In [1]: import numpy as np

In [2]: np.set_printoptions(precision=1, suppress=True, linewidth=200)

In [3]: def rnd(a):
   ...:     return np.round(a, 1) + 0
   ...: 

In [4]: E = np.array([[-1, 7, -3, 0, 0],
   ...:     [-7, 5, -8, 4, -9],
   ...:     [9, 6, 7, 4, 6],
   ...:     [7, -5, -8, -8, 3],
   ...:     [7, 9, -2, 2, 4]])

In [5]: E[:, 0] = 2 * E[:, 3]

In [6]: E
Out[6]: 
array([[  0,   7,  -3,   0,   0],
       [  8,   5,  -8,   4,  -9],
       [  8,   6,   7,   4,   6],
       [-16,  -5,  -8,  -8,   3],
       [  4,   9,  -2,   2,   4]])

In [7]: U, sv, VT = np.linalg.svd(E)

In [8]: np.argmax(sv[:-1] / (sv[1:] + 1e-6)) + 1
Out[8]: np.int64(4)

In [9]: out = U[:, :4] @ np.diag(sv[:4]) @ VT[:4]

In [10]: np.linalg.matrix_rank(E, rtol=0.05)
Out[10]: np.int64(4)

In [11]: np.trace(E)
Out[11]: np.int64(8)

In [12]: np.linalg.matrix_power(E, 4)
Out[12]: 
array([[ -8676, -22021,  11739,  -4338,   -918],
       [-11024, -22055,  36332,  -5512,  24021],
       [-20216, -22470, -22195, -10108, -27930],
       [ 21592,  19787,  10460,  10796,  13845],
       [-19436, -33537,   3898,  -9718, -11606]])

In [13]: rnd(np.sort(np.abs(np.linalg.eigvals(E))))
Out[13]: array([ 0. ,  1.2,  8.8, 15.5, 15.5])

In [14]: E @ E
Out[14]: 
array([[  32,   17,  -77,   16,  -81],
       [-124,  -68, -134,  -62, -117],
       [  64,  162,  -67,   32,   24],
       [  36, -118,   90,   18,  -15],
       [  40,   87, -122,   20,  -71]])

In [15]: np.linalg.determinant(E)
---------------------------------------------------------------------------
AttributeError                            Traceback (most recent call last)
Cell In[15], line 1
----> 1 np.linalg.determinant(E)

AttributeError: module 'numpy.linalg' has no attribute 'determinant'

In [16]: rnd(np.abs(np.linalg.eigvals(E)).max())
Out[16]: np.float64(15.5)

In [17]: Z = np.array([[-3, 3, -3, -3, 2],
    ...:     [2, 3, -3, 3, -1],
    ...:     [2, 0, 0, 0, -1],
    ...:     [1, -3, 3, 3, -2],
    ...:     [0, 0, -3, 3, -3]])

In [18]: rng = np.random.default_rng(658)

In [19]: J = (rng.random((24, 5)) < 0.25) @ Z

In [20]: J
Out[20]: 
array([[-1,  6, -6,  0,  1],
       [ 2,  0, -3,  3, -4],
       [ 1, -3,  0,  6, -5],
       [ 1, -3,  3,  3, -2],
       [ 2,  0,  0,  0, -1],
       [ 1, -3,  3,  3, -2],
       [ 2,  0, -3,  3, -4],
       [ 2,  3, -3,  3, -1],
       [ 0,  0,  0,  0,  0],
       [-3,  3, -3, -3,  2],
       [-3,  3, -6,  0, -1],
       [ 0,  0, -3,  3, -3],
       [ 1,  6, -6,  0,  0],
       [-2,  0,  0,  0,  0],
       [ 3, -3,  3,  3, -3],
       [ 3, -3,  3,  3, -3],
       [-3,  3, -3, -3,  2],
       [ 0,  3, -3,  3, -1],
       [-1,  6, -6,  0,  1],
       [ 0,  0,  0,  0,  0],
       [ 1, -3,  0,  6, -5],
       [ 4,  3, -3,  3, -2],
       [ 2,  0, -3,  3, -4],
       [ 0,  0,  0,  0,  0]])

In [21]: x0 = np.array([2, -3, 2, -2, 0])

In [22]: y = J @ x0

In [23]: b, lr = np.zeros(5), 1 / np.linalg.norm(J, 2) ** 2

In [24]: for i in range(150):
    ...:     b -= lr * J.T @ (J @ b - y)
    ...:     if i % 50 == 0: print(i, round(np.linalg.norm(J @ b - y), 1))
    ...: 
0 17.7
50 2.0
100 0.7

In [25]: rnd(b)
Out[25]: array([ 1.9, -2.7,  2.2, -2.1, -0.3])

In [26]: Q, vecs = np.linalg.qr(J[:, :3])[0], np.linalg.qr(J[:, 3:])[0]

In [27]: sv = np.linalg.svd(Q.T @ vecs, compute_uv=False)

In [28]: rnd(np.degrees(np.arccos(sv.clip(0, 1))))
Out[28]: array([10.6, 68.6])

In [29]: Xc = J - J.mean(axis=0)

In [30]: vecs = np.linalg.svd(Xc)[2][:4]

In [31]: out = Xc - Xc @ vecs.T @ vecs

In [32]: rnd((Xc @ vecs.T).std(axis=0))
Out[32]: array([4.5, 2.6, 1.4, 0.8])

In [33]: np.linalg.norm(out, axis=1).round(6).argmax()
Out[33]: np.int64(7)

In [34]: rnd(np.linalg.norm(out) / np.linalg.norm(Xc))
Out[34]: np.float64(0.0)

In [35]: out = np.array([[4, 0], [-5, -3]])

In [36]: A = np.tile(out, (2, 2))

In [37]: A
Out[37]: 
array([[ 4,  0,  4,  0],
       [-5, -3, -5, -3],
       [ 4,  0,  4,  0],
       [-5, -3, -5, -3]])

In [38]: np.linalg.matrix_rank(A, rtol=0.1)
Out[38]: np.int64(2)

In [39]: [round(float(x), 1) for x in np.linalg.svd(A, compute_uv=False)[:3]]
Out[39]: [13.7, 3.5, 0.0]

In [40]: np.argsort(-np.linalg.norm(A, axis=0).round(6), kind="stable")[:3]
Out[40]: array([0, 2, 1])

In [41]: out = A + rng.integers(-2, 3, (4, 2)) @ rng.integers(-2, 3, (2, 4))

In [42]: out
Out[42]: 
array([[ 5,  0,  6,  0],
       [-3, -2, -3, -5],
       [ 0, -2,  0,  4],
       [-4, -3, -3, -3]])

In [43]: out - A
Out[43]: 
array([[ 1,  0,  2,  0],
       [ 2,  1,  2, -2],
       [-4, -2, -4,  4],
       [ 1,  0,  2,  0]])

In [44]: M = np.load("a.npy")

In [45]: M
Out[45]: 
array([[ 0.4, -0.7, -0.9, -0.7, -0.8, -0.1],
       [ 0.7,  1. ,  0.6, -1.2, -0.7, -0.5],
       [-2.6,  0.7,  1.8, -0.3,  1. , -0.6],
       [ 0.5, -0.5, -0.1,  0.5, -0.6, -0.9],
       [ 0.6,  0.8, -1. , -1.4, -1.3, -0.5],
       [-0.1, -0.5,  0.2, -0.2, -0.1,  3.1]])

In [46]: out = np.linalg.invert(M)
---------------------------------------------------------------------------
AttributeError                            Traceback (most recent call last)
Cell In[46], line 1
----> 1 out = np.linalg.invert(M)

AttributeError: module 'numpy.linalg' has no attribute 'invert'

In [47]: out = np.linalg.inv(M)

In [48]: rnd(np.linalg.slogdet(M)[0])
Out[48]: np.float64(-1.0)

In [49]: rnd(M @ out)
Out[49]: 
array([[1., 0., 0., 0., 0., 0.],
       [0., 1., 0., 0., 0., 0.],
       [0., 0., 1., 0., 0., 0.],
       [0., 0., 0., 1., 0., 0.],
       [0., 0., 0., 0., 1., 0.],
       [0., 0., 0., 0., 0., 1.]])

In [50]: rnd(np.linalg.inv(out))
Out[50]: 
array([[ 0.4, -0.7, -0.9, -0.7, -0.8, -0.1],
       [ 0.7,  1. ,  0.6, -1.2, -0.7, -0.5],
       [-2.6,  0.7,  1.8, -0.3,  1. , -0.6],
       [ 0.5, -0.5, -0.1,  0.5, -0.6, -0.9],
       [ 0.6,  0.8, -1. , -1.4, -1.3, -0.5],
       [-0.1, -0.5,  0.2, -0.2, -0.1,  3.1]])

In [51]: rnd(out)
Out[51]: 
array([[ 0.1,  0.5, -0.4, -0.3, -0.5, -0.2],
       [-1. , -0.2, -0.1,  0. ,  0.7,  0. ],
       [ 0.1,  0.6,  0.1,  0.4, -0.5,  0.2],
       [-0.9, -0.5,  0. ,  0.8,  0.4,  0.2],
       [ 0.5,  0.2, -0.3, -1.3, -0.7, -0.5],
       [-0.2, -0.1,  0. ,  0. ,  0.1,  0.3]])

In [52]: idx = rng.permutation(6)

In [53]: out = M[:, idx] * rng.choice([-1, 1], 6)

In [54]: out
Out[54]: 
array([[-0.8, -0.7,  0.1, -0.7, -0.9, -0.4],
       [-0.7, -1.2,  0.5,  1. ,  0.6, -0.7],
       [ 1. , -0.3,  0.6,  0.7,  1.8,  2.6],
       [-0.6,  0.5,  0.9, -0.5, -0.1, -0.5],
       [-1.3, -1.4,  0.5,  0.8, -1. , -0.6],
       [-0.1, -0.2, -3.1, -0.5,  0.2,  0.1]])

In [55]: U, _, VT = np.linalg.svd(M.T @ out)

In [56]: rnd(np.linalg.lstsq(M, out)[0])
Out[56]: 
array([[ 0.,  0.,  0.,  0.,  0., -1.],
       [ 0.,  0.,  0.,  1.,  0.,  0.],
       [ 0.,  0.,  0.,  0.,  1.,  0.],
       [ 0.,  1.,  0.,  0.,  0.,  0.],
       [ 1.,  0.,  0.,  0.,  0.,  0.],
       [ 0.,  0., -1.,  0.,  0.,  0.]])

In [57]: rnd((M + M.T) / 2)
Out[57]: 
array([[ 0.4,  0. , -1.8, -0.1, -0.1, -0.1],
       [ 0. ,  1. ,  0.6, -0.8,  0.1, -0.5],
       [-1.8,  0.6,  1.8, -0.2,  0. , -0.2],
       [-0.1, -0.8, -0.2,  0.5, -1. , -0.6],
       [-0.1,  0.1,  0. , -1. , -1.3, -0.3],
       [-0.1, -0.5, -0.2, -0.6, -0.3,  3.1]])

In [58]: rnd(np.abs(np.linalg.eigvals(M)).max())
Out[58]: np.float64(3.0)

In [59]: rnd(np.sort(np.abs(np.linalg.eigvals(M))))
Out[59]: array([1. , 1. , 1.2, 1.4, 3. , 3. ])

In [60]: idx = rng.permutation(6)

In [61]: idx
Out[61]: array([0, 1, 3, 5, 2, 4])

In [62]: out = M[idx][:, idx]

In [63]: np.diag(out)
Out[63]: array([ 0.4,  1. ,  0.5,  3.1,  1.8, -1.3])

In [64]: rnd(np.sort(np.abs(np.linalg.eigvals(out))))
Out[64]: array([1. , 1. , 1.2, 1.4, 3. , 3. ])

In [65]: rnd(np.linalg.norm(M[5], 1)), rnd(np.linalg.norm(M[5], np.inf))
Out[65]: (np.float64(4.2), np.float64(3.1))

In [66]: rnd(np.linalg.norm(M, axis=1))
Out[66]: array([1.6, 2. , 3.5, 1.4, 2.4, 3.2])

In [67]: rnd(np.linalg.norm(M) ** 2 / np.linalg.norm(M, 2) ** 2)
Out[67]: np.float64(2.3)

In [68]: rnd(np.linalg.norm(M[5] - M[0]))
Out[68]: np.float64(3.5)

In [69]: mat = np.loadtxt("x.csv", delimiter=",")

In [70]: mat
Out[70]: 
array([[1., 3., 0., 0., 0., 0.],
       [0., 2., 0., 0., 0., 0.],
       [3., 3., 0., 0., 0., 0.],
       [0., 0., 1., 3., 0., 0.],
       [0., 0., 0., 2., 0., 0.],
       [0., 0., 3., 3., 0., 0.],
       [0., 0., 0., 0., 1., 3.],
       [0., 0., 0., 0., 0., 2.],
       [0., 0., 0., 0., 3., 3.]])

In [71]: def softmax(z):
    ...:     e = np.exp(z - z.max(axis=-1, keepdims=True))
    ...:     return e / e.sum(axis=-1, keepdims=True)
    ...: 

In [72]: rnd(softmax(M[4]))
Out[72]: array([0.3, 0.4, 0.1, 0. , 0. , 0.1])

In [73]: rnd(softmax(M).sum(axis=1))
Out[73]: array([1., 1., 1., 1., 1., 1.])

In [74]: att = M @ M.T / np.sqrt(6)

In [75]: rnd(softmax(att)[4] @ M)
Out[75]: array([ 0.5,  0.5, -0.5, -1.1, -1. , -0.4])

In [76]: rnd(softmax(att + np.triu(np.full(att.shape, -np.inf), 1)))
Out[76]: 
array([[1. , 0. , 0. , 0. , 0. , 0. ],
       [0.2, 0.8, 0. , 0. , 0. , 0. ],
       [0. , 0. , 1. , 0. , 0. , 0. ],
       [0.3, 0.2, 0.1, 0.4, 0. , 0. ],
       [0.1, 0.2, 0. , 0.1, 0.6, 0. ],
       [0. , 0. , 0. , 0. , 0. , 1. ]])

In [77]: softmax(att).round(6).argmax(axis=1)
Out[77]: array([4, 1, 2, 3, 4, 5])

In [78]: hat = mat @ np.linalg.solve(mat.T @ mat, mat.T)

In [79]: np.linalg.matrix_rank(np.eye(9) - hat)
Out[79]: np.int64(3)

In [80]: rnd(hat)
Out[80]: 
array([[ 0.5,  0.5,  0.2,  0. ,  0. ,  0. ,  0. ,  0. ,  0. ],
       [ 0.5,  0.5, -0.2,  0. ,  0. ,  0. ,  0. ,  0. ,  0. ],
       [ 0.2, -0.2,  0.9,  0. ,  0. ,  0. ,  0. ,  0. ,  0. ],
       [ 0. ,  0. ,  0. ,  0.5,  0.5,  0.2,  0. ,  0. ,  0. ],
       [ 0. ,  0. ,  0. ,  0.5,  0.5, -0.2,  0. ,  0. ,  0. ],
       [ 0. ,  0. ,  0. ,  0.2, -0.2,  0.9,  0. ,  0. ,  0. ],
       [ 0. ,  0. ,  0. ,  0. ,  0. ,  0. ,  0.5,  0.5,  0.2],
       [ 0. ,  0. ,  0. ,  0. ,  0. ,  0. ,  0.5,  0.5, -0.2],
       [ 0. ,  0. ,  0. ,  0. ,  0. ,  0. ,  0.2, -0.2,  0.9]])

In [81]: rnd(np.diag(hat))
Out[81]: array([0.5, 0.5, 0.9, 0.5, 0.5, 0.9, 0.5, 0.5, 0.9])

In [82]: X = np.loadtxt("m.csv", delimiter=",")

In [83]: X
Out[83]: 
array([[-2., -3., -3.],
       [-3., -2., -3.],
       [-3., -3., -2.]])

In [84]: f, g = M[5], M[0]

In [85]: rnd(f @ f)
Out[85]: np.float64(10.0)

In [86]: p = (f @ g) / (f @ f) * f

In [87]: rnd(np.outer(f, g))
Out[87]: 
array([[ 0. ,  0.1,  0.1,  0.1,  0.1,  0. ],
       [-0.2,  0.4,  0.4,  0.4,  0.4,  0. ],
       [ 0.1, -0.1, -0.2, -0.1, -0.2,  0. ],
       [-0.1,  0.1,  0.2,  0.1,  0.2,  0. ],
       [ 0. ,  0.1,  0.1,  0.1,  0.1,  0. ],
       [ 1.2, -2.2, -2.8, -2.2, -2.5, -0.3]])

In [88]: rnd(np.linalg.norm(f + g) ** 2 + np.linalg.norm(f - g) ** 2)
Out[88]: np.float64(25.1)

In [89]: np.linalg.matrix_rank(np.outer(f, g))
Out[89]: np.int64(1)

In [90]: rnd(g - p)
Out[90]: array([ 0.4, -0.7, -0.9, -0.7, -0.8, -0.1])
